>>> import numpy as np
>>> np.set_printoptions(precision=3, suppress=True, linewidth=140, floatmode="fixed")
>>> arr = np.load("a.npy")
>>> arr
array([[ 2, -1, -2, -5, -5],
       [ 0, -3, -4, -7, -7],
       [ 9,  6,  5,  2,  2],
       [ 1, -2, -3, -6, -6],
       [-1, -4, -5, -8, -8]])
>>> Uu, sigma, vt = np.linalg.svd(arr)
>>> vecs = vt[:(sigma > 1e-8).sum()]
>>> rng = np.random.default_rng(44)
>>> x0 = arr[1] + -1 * arr[4] + rng.integers(2) * np.eye(5)[2]
>>> x0
array([1.000, 1.000, 2.000, 1.000, 1.000])
>>> np.diag(vecs.T @ vecs)
array([0.707, 0.241, 0.201, 0.425, 0.425])
>>> np.allclose(vecs.T @ vecs @ x0, x0)
False
>>> vecs.T @ vecs
array([[ 0.707,  0.345,  0.224, -0.138, -0.138],
       [ 0.345,  0.241,  0.207,  0.103,  0.103],
       [ 0.224,  0.207,  0.201,  0.184,  0.184],
       [-0.138,  0.103,  0.184,  0.425,  0.425],
       [-0.138,  0.103,  0.184,  0.425,  0.425]])
>>> np.unique(arr.round(6), axis=0).shape
(5, 5)
>>> round(np.trace(np.linalg.pinv(arr) @ arr), 3)
np.float64(2.0)
>>> np.abs(np.diag(np.linalg.qr(arr)[1])) > 1e-9
array([ True,  True, False, False, False])
>>> np.round(arr @ np.linalg.pinv(arr) @ arr, 3) + 0
array([[ 2.000, -1.000, -2.000, -5.000, -5.000],
       [ 0.000, -3.000, -4.000, -7.000, -7.000],
       [ 9.000,  6.000,  5.000,  2.000,  2.000],
       [ 1.000, -2.000, -3.000, -6.000, -6.000],
       [-1.000, -4.000, -5.000, -8.000, -8.000]])
>>> np.linalg.lstsq(arr[:-1].T, arr[-1])[2]
np.int32(2)
>>> rk = np.linalg.matrix_rank(arr)
>>> rk
np.int64(2)
>>> ns = np.linalg.svd(arr)[2][rk:].T
>>> np.linalg.matrix_rank(arr.T @ arr), np.linalg.matrix_rank(arr @ arr.T)
(np.int64(2), np.int64(2))
>>> np.round(arr @ ns, 3) + 0
array([[0.000, 0.000, 0.000],
       [0.000, 0.000, 0.000],
       [0.000, 0.000, 0.000],
       [0.000, 0.000, 0.000],
       [0.000, 0.000, 0.000]])
>>> [int(np.linalg.matrix_rank(np.delete(arr, i, axis=0))) for i in range(5)]
[2, 2, 2, 2, 2]
>>> Uu, sigma, vt = np.linalg.svd(arr)
>>> np.argmax(sigma[:-1] / (sigma[1:] + 1e-6)) + 1
np.int64(2)
>>> sigma.round(3) + 0
array([21.733, 10.755,  0.000,  0.000,  0.000])
>>> B = Uu[:, :2] @ np.diag(sigma[:2]) @ vt[:2]
>>> round(float(np.linalg.norm(arr - B) / np.linalg.norm(arr)), 3)
0.0
>>> np.linalg.matrix_rank(arr, rtol=0.05)
np.int64(2)
>>> round(np.linalg.norm(arr - B, 2), 3), round(float(sigma[2]), 3)
(np.float64(0.0), 0.0)
>>> P = np.triu(np.array([[-1, 2, -2, 0, -3],
...     [1, -1, 2, -2, 2],
...     [3, 0, -3, -2, 2],
...     [-1, -1, 3, 2, 1],
...     [-3, 1, 3, -3, 0]]), 1) + np.eye(5)
>>> B = P @ arr @ np.linalg.inv(P)
>>> np.trace(B), np.trace(arr)
(np.float64(-10.0), np.int64(-10))
>>> P @ arr - arr @ P
array([[-15.000, -10.000,   3.000,   0.000,  23.000],
       [ 14.000,   8.000,  12.000, -14.000,  21.000],
       [ -4.000, -22.000,   2.000,  18.000,  -1.000],
       [ -1.000,  -6.000,   1.000, -18.000,  11.000],
       [  0.000,   2.000,   6.000, -18.000,  23.000]])
>>> K = np.load("x.npy")
>>> K
array([[ 3,  1,  0,  3, -1,  0,  2,  3,  0],
       [ 2,  2,  0, -3,  3,  3, -1,  1,  1],
       [ 3,  2,  1, -1,  3,  0, -2,  0, -2],
       [-1, -2, -3,  1,  2, -1,  2,  3, -3],
       [ 0, -1, -3,  2, -1,  2,  1, -1, -3],
       [-1, -3,  1, -2, -3,  3,  0,  2,  1],
       [ 3, -2, -2,  1,  1, -1,  3, -2,  1],
       [-1, -2, -2,  0, -1, -3,  3, -2, -3],
       [ 1,  3, -2, -1,  2,  1, -1,  2, -3],
       [-3, -2,  2,  2, -2, -2, -3, -2, -2],
       [ 7,  5,  0, -3,  5,  6,  0,  5,  2]])
>>> np.linalg.matrix_rank(K)
np.int64(9)
>>> np.unravel_index(np.abs(K).argmax(), K.shape)
(np.int64(10), np.int64(0))
>>> np.linalg.svd(K, compute_uv=False)
array([16.844,  9.519,  7.504,  6.614,  5.439,  4.299,  3.207,  2.756,  0.817])
>>> K - K[0]
array([[ 0,  0,  0,  0,  0,  0,  0,  0,  0],
       [-1,  1,  0, -6,  4,  3, -3, -2,  1],
       [ 0,  1,  1, -4,  4,  0, -4, -3, -2],
       [-4, -3, -3, -2,  3, -1,  0,  0, -3],
       [-3, -2, -3, -1,  0,  2, -1, -4, -3],
       [-4, -4,  1, -5, -2,  3, -2, -1,  1],
       [ 0, -3, -2, -2,  2, -1,  1, -5,  1],
       [-4, -3, -2, -3,  0, -3,  1, -5, -3],
       [-2,  2, -2, -4,  3,  1, -3, -1, -3],
       [-6, -3,  2, -1, -1, -2, -5, -5, -2],
       [ 4,  4,  0, -6,  6,  6, -2,  2,  2]])
>>> B = K + rng.integers(-2, 3, (11, 8)) @ rng.integers(-2, 3, (8, 9))
>>> B
array([[  7,  -8, -14,   4, -11,  -1,   0,   4,  -6],
       [  9,   0, -13,  14,  -8,   3,   2,   4,  -7],
       [  5,   7,   0,  -4,   7,  -6,  -2,  -1,  -1],
       [  1,   5,  -2,   3,   6,  -5,  11,   2,  -2],
       [ -5,   3,   5,   6,  11,   4,   3,   3,  -2],
       [ -2, -11, -10,  12,  -5,   8,   8,   6, -11],
       [  0,  -7,   3,  -4,   6,  -1,   4,  -2,   5],
       [  6,   3,   0,   1,  -6,  -4,   8,   3,   6],
       [  7,   2,  -6,  -2,  -5,   1,   1,  10,   3],
       [  2,   4,   6,  -1,  -3,  -4,   7,   0,   7],
       [  8,   9,  -1, -13,   5,   2,  -5,   3,   4]])
>>> np.abs(B - K).sum(axis=1)
array([48, 64, 23, 31, 42, 65, 28, 40, 35, 42, 29])
>>> q, R = np.linalg.qr(B)
>>> np.allclose(R.T @ R, B.T @ B)
True
>>> q.shape, R.shape
((11, 9), (9, 9))
>>> np.round(q @ R, 3) + 0
array([[  7.000,  -8.000, -14.000,   4.000, -11.000,  -1.000,   0.000,   4.000,  -6.000],
       [  9.000,   0.000, -13.000,  14.000,  -8.000,   3.000,   2.000,   4.000,  -7.000],
       [  5.000,   7.000,   0.000,  -4.000,   7.000,  -6.000,  -2.000,  -1.000,  -1.000],
       [  1.000,   5.000,  -2.000,   3.000,   6.000,  -5.000,  11.000,   2.000,  -2.000],
       [ -5.000,   3.000,   5.000,   6.000,  11.000,   4.000,   3.000,   3.000,  -2.000],
       [ -2.000, -11.000, -10.000,  12.000,  -5.000,   8.000,   8.000,   6.000, -11.000],
       [  0.000,  -7.000,   3.000,  -4.000,   6.000,  -1.000,   4.000,  -2.000,   5.000],
       [  6.000,   3.000,   0.000,   1.000,  -6.000,  -4.000,   8.000,   3.000,   6.000],
       [  7.000,   2.000,  -6.000,  -2.000,  -5.000,   1.000,   1.000,  10.000,   3.000],
       [  2.000,   4.000,   6.000,  -1.000,  -3.000,  -4.000,   7.000,   0.000,   7.000],
       [  8.000,   9.000,  -1.000, -13.000,   5.000,   2.000,  -5.000,   3.000,   4.000]])
>>> B = np.array([[1, -2, -4],
...     [-9, -3, -6],
...     [-7, -5, -1],
...     [6, 0, -1],
...     [1, 3, 7],
...     [0, -1, -9],
...     [-1, -5, -2],
...     [-7, 7, 4],
...     [7, 9, 3]])
>>> np.einsum("ik,kj->ji", K, B)
array([[-12, -30, -37,   2,  26,  -3,  60,  20, -50,  14, -72],
       [ -1,  17, -16,  14, -26,  17,  -6, -38,  -4, -19,  33],
       [-20, -14,  -5,  40, -33, -14,   6,  15, -13,  16, -48]])
>>> np.einsum("ij,ij->i", K, K)
array([ 33,  38,  32,  42,  30,  38,  34,  41,  34,  46, 173])
>>> np.vstack([K, B.T]).shape
(14, 9)
>>> J = np.array([[3, 0, 0, 5, 5, -2, -1, 3, -1, -9, -2, -6],
...     [2, 2, 7, -5, -9, 0, -4, -3, -3, 6, 9, 2],
...     [1, 4, -1, -9, 5, 5, 7, 0, -7, 2, -9, 5],
...     [2, -2, -7, -3, -8, -7, 4, 5, 7, 9, 7, 3]])
>>> J[:, 8] = -2 * J[:, 2]
>>> J
array([[  3,   0,   0,   5,   5,  -2,  -1,   3,   0,  -9,  -2,  -6],
       [  2,   2,   7,  -5,  -9,   0,  -4,  -3, -14,   6,   9,   2],
       [  1,   4,  -1,  -9,   5,   5,   7,   0,   2,   2,  -9,   5],
       [  2,  -2,  -7,  -3,  -8,  -7,   4,   5,  14,   9,   7,   3]])
>>> B = J[0, 0] * J[1:] - np.outer(J[1:, 0], J[0])
>>> B
array([[  0,   6,  21, -25, -37,   4, -10, -15, -42,  36,  31,  18],
       [  0,  12,  -3, -32,  10,  17,  22,  -3,   6,  15, -25,  21],
       [  0,  -6, -21, -19, -34, -17,  14,   9,  42,  45,  25,  21]])
>>> np.linalg.matrix_rank(B), np.linalg.matrix_rank(J)
(np.int64(3), np.int64(4))
>>> np.flatnonzero(~B.round(6).any(axis=1))
array([], dtype=int64)
>>> feats = np.load("sample12.npy")
>>> feats
array([[-1.100,  1.500, -0.200, -2.500, -1.000],
       [-0.700,  0.000,  1.800,  1.400, -0.700],
       [ 0.600, -0.200,  0.700,  1.000, -0.200],
       [-0.600,  1.900,  1.300,  0.200,  0.300],
       [-1.300,  0.400,  0.900,  1.200, -0.900],
       [ 0.400,  0.100, -0.800,  1.600,  0.100],
       [ 2.700, -0.600,  1.600, -0.100, -1.400],
       [-0.100, -1.900,  0.700, -1.500, -2.000],
       [-1.700,  0.400,  1.000,  0.400,  1.400],
       [-0.200, -0.300,  0.500,  0.300,  1.300]])
>>> idx = rng.permutation(5)
>>> B = feats[:, idx] * rng.choice([-1, 1], 5)
>>> B
array([[-2.500,  1.500, -1.100,  0.200, -1.000],
       [ 1.400,  0.000, -0.700, -1.800, -0.700],
       [ 1.000, -0.200,  0.600, -0.700, -0.200],
       [ 0.200,  1.900, -0.600, -1.300,  0.300],
       [ 1.200,  0.400, -1.300, -0.900, -0.900],
       [ 1.600,  0.100,  0.400,  0.800,  0.100],
       [-0.100, -0.600,  2.700, -1.600, -1.400],
       [-1.500, -1.900, -0.100, -0.700, -2.000],
       [ 0.400,  0.400, -1.700, -1.000,  1.400],
       [ 0.300, -0.300, -0.200, -0.500,  1.300]])
>>> Uu, _, vt = np.linalg.svd(feats.T @ B)
>>> idx
array([3, 1, 0, 2, 4])
